$ python -q
>>> import numpy as np
>>> from numpy import linalg as LA
>>> np.set_printoptions(precision=4, suppress=True, linewidth=140, floatmode="fixed")
>>> rd = lambda a: np.round(a, 4) + 0
>>> rng = np.random.default_rng(400)
>>> A = rng.normal(size=(17, 5)) + 5 * np.array([2, 2, 0, 1, 1])
>>> rd(A)
array([[ 9.1258,  7.9556,  1.6807,  5.1365,  3.7583],
       [ 9.6033, 10.5089, -1.5516,  3.6266,  5.5515],
       [ 9.3179, 11.1308, -0.3837,  4.6923,  5.5879],
       [11.4814, 10.9434,  0.7452,  3.8521,  4.4073],
       [11.1913,  8.2932, -0.1863,  5.4240,  4.1413],
       [10.3347,  9.6527,  1.0385,  5.1992,  4.3207],
       [ 9.4849,  8.6874, -0.3645,  3.4158,  5.5692],
       [ 9.2370, 10.8758, -0.0725,  4.2551,  4.9966],
       [10.9217, 10.8136, -0.7161,  4.9290,  4.6655],
       [10.7699,  9.6810,  0.9229,  5.2456,  4.3561],
       [ 9.2006, 10.1852, -1.5434,  3.8079,  7.2298],
       [10.5560,  9.6733,  0.4115,  5.2976,  5.3241],
       [ 9.7411,  9.3394, -0.0993,  6.0087,  4.5370],
       [11.2587, 11.8426, -3.0433,  5.2810,  5.7407],
       [10.5526, 10.1272,  0.6159,  1.7286,  4.7557],
       [11.2029, 10.7848, -0.0548,  5.5253,  6.4658],
       [ 9.9756,  9.7738,  1.5431,  5.7522,  4.2905]])
>>> Ac = A - A.mean(axis=0)
>>> left, sv, vt = LA.svd(Ac, full_matrices=False)
>>> rd((sv ** 2).sum() ** 2 / (sv ** 4).sum())
np.float64(3.1987)
>>> np.abs(left[:, 0]).argmax()
np.int64(13)
>>> x0 = np.array([5, 3, -3, -5, -2])
>>> rd(A @ np.eye(5)[3])
array([5.1365, 3.6266, 4.6923, 3.8521, 5.4240, 5.1992, 3.4158, 4.2551, 4.9290, 5.2456, 3.8079, 5.2976, 6.0087, 5.2810, 1.7286, 5.5253,
       5.7522])
>>> LA.norm(A @ x0) <= LA.norm(A, 2) * LA.norm(x0) + 1e-9
np.True_
>>> x0 @ A
Traceback (most recent call last):
  File "<python-input-14>", line 1, in <module>
    x0 @ A
    ~~~^~~
ValueError: matmul: Input operand 1 has a mismatch in its core dimension 0, with gufunc signature (n?,k),(k,m?)->(n?,m?) (size 17 is different from 5)
>>> (A @ x0).argmax()
np.int64(14)
>>> Ac = (A - A.mean(axis=0)) / A.std(axis=0)
>>> rd(Ac.std(axis=0))
array([1.0000, 1.0000, 1.0000, 1.0000, 1.0000])
>>> beta = LA.lstsq(np.delete(Ac, 4, axis=1), Ac[:, 4])[0]
>>> np.abs(beta).argmax()
np.int64(2)
>>> rd(beta)
array([-0.2297,  0.2235, -0.5458, -0.0911])
>>> x0 = np.array([-2, -1, -3, -1, -2])
>>> y = A @ x0
>>> rd(LA.pinv(A) @ A)
array([[1.0000, 0.0000, 0.0000, 0.0000, 0.0000],
       [0.0000, 1.0000, 0.0000, 0.0000, 0.0000],
       [0.0000, 0.0000, 1.0000, 0.0000, 0.0000],
       [0.0000, 0.0000, 0.0000, 1.0000, 0.0000],
       [0.0000, 0.0000, 0.0000, 0.0000, 1.0000]])
>>> try:
...     LA.solve(A, y)
... except LA.LinAlgError as e:
...     print("failed:", e)
... 
failed: Last 2 dimensions of the array must be square
>>> y = y + 0.3 * rng.normal(size=17)
>>> rd(y)
array([-44.1576, -40.3922, -44.2065, -49.2505, -43.7252, -47.1375, -40.9853, -44.0838, -44.5792, -47.8232, -42.0587, -46.6914, -43.3670,
       -42.5105, -44.6511, -51.3640, -49.1179])
>>> beta, *_ = LA.lstsq(A, y)
>>> rd(LA.norm(y - A @ beta))
np.float64(1.5522)
>>> rd(A.T @ (y - A @ beta))
array([0.0000, 0.0000, 0.0000, 0.0000, 0.0000])
>>> rd(beta)
array([-1.9416, -1.2439, -2.9465, -0.8875, -1.7422])
>>> [round(float(LA.norm(LA.solve(A.T @ A + lam * np.eye(5), A.T @ y))), 2) for lam in (0, 1, 10, 100)]
[4.22, 4.05, 3.41, 2.82]
>>> B = np.c_[A[:, :1] @ np.array([[1]]), np.array([0, 2, 2, 1, 0, 3, 0, 1, 0, 0, 0, 2, 0, 0, 0, 0, 2])]
>>> rd(B)
array([[ 9.1258,  0.0000],
       [ 9.6033,  2.0000],
       [ 9.3179,  2.0000],
       [11.4814,  1.0000],
       [11.1913,  0.0000],
       [10.3347,  3.0000],
       [ 9.4849,  0.0000],
       [ 9.2370,  1.0000],
       [10.9217,  0.0000],
       [10.7699,  0.0000],
       [ 9.2006,  0.0000],
       [10.5560,  2.0000],
       [ 9.7411,  0.0000],
       [11.2587,  0.0000],
       [10.5526,  0.0000],
       [11.2029,  0.0000],
       [ 9.9756,  2.0000]])
>>> rd(LA.norm(B - A @ LA.lstsq(A, B)[0], axis=0))
array([0.0000, 3.5259])
>>> rd(LA.lstsq(A, B[:, 0])[0])
array([1.0000, 0.0000, 0.0000, 0.0000, 0.0000])
>>> arr = np.load("w.npy")
>>> arr
array([[-3, -2,  2,  2,  3],
       [-3, -2,  2,  2,  3],
       [-3,  3,  2,  1, -2]])
>>> # rows and columns are dependent
>>> W = np.array([[1, 3, 1], [0, 0, 2], [3, 1, 2], [1, 2, 0], [3, 1, 2]])
>>> beta = np.array([1, -1, 5])
>>> hid = np.maximum(arr @ W + beta, 0)
>>> (hid > 0).astype(int)
array([[1, 0, 1],
       [1, 0, 1],
       [0, 0, 1]])
>>> W2 = np.array([[-1, 2, -1], [-2, -2, 2], [2, 0, -2]])
>>> hid @ W2
array([[  1,  30, -31],
       [  1,  30, -31],
       [ 16,   0, -16]])
>>> W @ W2
array([[-5, -4,  3],
       [ 4,  0, -4],
       [-1,  4, -5],
       [-5, -2,  3],
       [-1,  4, -5]])
>>> np.allclose(arr[:-1].T @ LA.lstsq(arr[:-1].T, arr[-1])[0], arr[-1])
False
>>> rk = LA.matrix_rank(arr)
>>> rk
np.int64(2)
>>> ns = LA.svd(arr)[2][rk:].T
>>> [int(LA.matrix_rank(np.delete(arr, i, axis=0))) for i in range(3)]
[2, 2, 1]
>>> LA.matrix_rank(arr.T @ arr), LA.matrix_rank(arr @ arr.T)
(np.int64(2), np.int64(2))
>>> rd(arr @ ns)
array([[0.0000, 0.0000, 0.0000],
       [0.0000, 0.0000, 0.0000],
       [0.0000, 0.0000, 0.0000]])
>>> np.allclose(arr @ ns, 0)
True
>>> [int(LA.matrix_rank(arr[:, :j + 1])) for j in range(5)]
[1, 2, 2, 2, 2]
>>> [int(LA.matrix_rank(arr[:i])) for i in range(1, len(arr) + 1)]
[1, 1, 2]
>>> m1 = np.load("arr.npy")
>>> m1
array([[ 1,  0,  0,  0,  0],
       [ 2,  1,  0,  0,  0],
       [-3, -1,  1,  0,  0],
       [-3,  0, -3,  1,  0],
       [ 0,  3, -3, -1,  1]])
>>> # triangular
>>> u = np.array([-1, 1, -1, -3, -1])
>>> B = m1 + np.outer(u, np.eye(5)[1])
>>> rd(LA.det(B) / LA.det(m1)), rd(1 + LA.solve(m1, u)[1])
(np.float64(4.0), np.float64(4.0))
>>> B
array([[ 1.0000, -1.0000,  0.0000,  0.0000,  0.0000],
       [ 2.0000,  2.0000,  0.0000,  0.0000,  0.0000],
       [-3.0000, -2.0000,  1.0000,  0.0000,  0.0000],
       [-3.0000, -3.0000, -3.0000,  1.0000,  0.0000],
       [ 0.0000,  2.0000, -3.0000, -1.0000,  1.0000]])
>>> x0 = np.array([1, -2, 1, 1, -2])
>>> y = m1 @ x0
>>> y
array([  1,   0,   0,  -5, -12])
>>> rd(LA.solve(m1, y))
array([ 1.0000, -2.0000,  1.0000,  1.0000, -2.0000])
>>> rd(LA.solve(m1.T, m1[2]))
array([0.0000, 0.0000, 1.0000, 0.0000, 0.0000])
>>> O = m1.astype(float).copy()
>>> for j in range(5):
...     O[:, j] -= O[:, :j] @ (O[:, :j].T @ O[:, j])
...     O[:, j] /= LA.norm(O[:, j])
... 
>>> rd(O.T @ O)
array([[1.0000, 0.0000, 0.0000, 0.0000, 0.0000],
       [0.0000, 1.0000, 0.0000, 0.0000, 0.0000],
       [0.0000, 0.0000, 1.0000, 0.0000, 0.0000],
       [0.0000, 0.0000, 0.0000, 1.0000, 0.0000],
       [0.0000, 0.0000, 0.0000, 0.0000, 1.0000]])
>>> rd(np.sort(np.abs(LA.eigvals(m1))))
array([1.0000, 1.0000, 1.0000, 1.0000, 1.0000])
>>> data = np.loadtxt("sample6.csv", delimiter=",")
>>> rd(data)
array([[ 0.2879, -0.1289,  0.4341],
       [-0.1289,  0.9767,  0.0785],
       [ 0.4341,  0.0785,  0.7354]])
>>> # null space of dimension 1
>>> vals, evecs = LA.eigh(data)
>>> (vals > 1e-8).sum(), (vals < -1e-8).sum()
(np.int64(2), np.int64(0))
>>> rd(LA.eigvalsh(data @ data))
array([0.0000, 1.0000, 1.0000])
>>> rd(evecs.T @ evecs)
array([[1.0000, 0.0000, 0.0000],
       [0.0000, 1.0000, 0.0000],
       [0.0000, 0.0000, 1.0000]])
>>> np.unique(vals.round(6) + 0, return_counts=True)[1]
array([1, 2])
>>> rd(evecs @ np.diag(vals) @ evecs.T)
array([[ 0.2879, -0.1289,  0.4341],
       [-0.1289,  0.9767,  0.0785],
       [ 0.4341,  0.0785,  0.7354]])
>>> rd(evecs.T @ data @ evecs)
array([[0.0000, 0.0000, 0.0000],
       [0.0000, 1.0000, 0.0000],
       [0.0000, 0.0000, 1.0000]])
>>> rd(LA.svd(data, compute_uv=False))
array([1.0000, 1.0000, 0.0000])
>>> left, sv, vt = LA.svd(data)
>>> rd(sv)
array([1.0000, 1.0000, 0.0000])
>>> np.argmax(sv[:-1] / (sv[1:] + 1e-6)) + 1
np.int64(2)
>>> B = left[:, :2] @ np.diag(sv[:2]) @ vt[:2]
>>> LA.matrix_rank(B)
np.int64(2)
>>> LA.matrix_rank(data, rtol=0.05)
np.int64(2)
>>> rd(LA.norm(data - B, 2)), rd(sv[2])
(np.float64(0.0), np.float64(0.0))
>>> X = np.array([[-3, 0, 0, 0], [0, 0, 0, 0], [0, 0, 1, -3], [0, 0, -2, -3]])
>>> X
array([[-3,  0,  0,  0],
       [ 0,  0,  0,  0],
       [ 0,  0,  1, -3],
       [ 0,  0, -2, -3]])
>>> # looks like rank 3
>>> np.abs(X).max()
np.int64(3)
>>> rd(LA.svd(X, compute_uv=False))
array([4.3196, 3.0000, 2.0835, 0.0000])
>>> X.shape
(4, 4)
>>> np.zeros(4, 4)
Traceback (most recent call last):
  File "<python-input-96>", line 1, in <module>
    np.zeros(4, 4)
    ~~~~~~~~^^^^^^
TypeError: Cannot interpret '4' as a data type
>>> X.mean(axis=0)
array([-0.7500,  0.0000, -0.2500, -1.5000])
>>> X[:, 4]
Traceback (most recent call last):
  File "<python-input-98>", line 1, in <module>
    X[:, 4]
    ~^^^^^^
IndexError: index 4 is out of bounds for axis 1 with size 4
>>> LA.rank(X)
Traceback (most recent call last):
  File "<python-input-99>", line 1, in <module>
    LA.rank(X)
    ^^^^^^^
AttributeError: module 'numpy.linalg' has no attribute 'rank'
>>> X.sum(axis=1)
array([-3,  0, -2, -5])
>>> np.diff(X, axis=0)
array([[ 3,  0,  0,  0],
       [ 0,  0,  1, -3],
       [ 0,  0, -3,  0]])
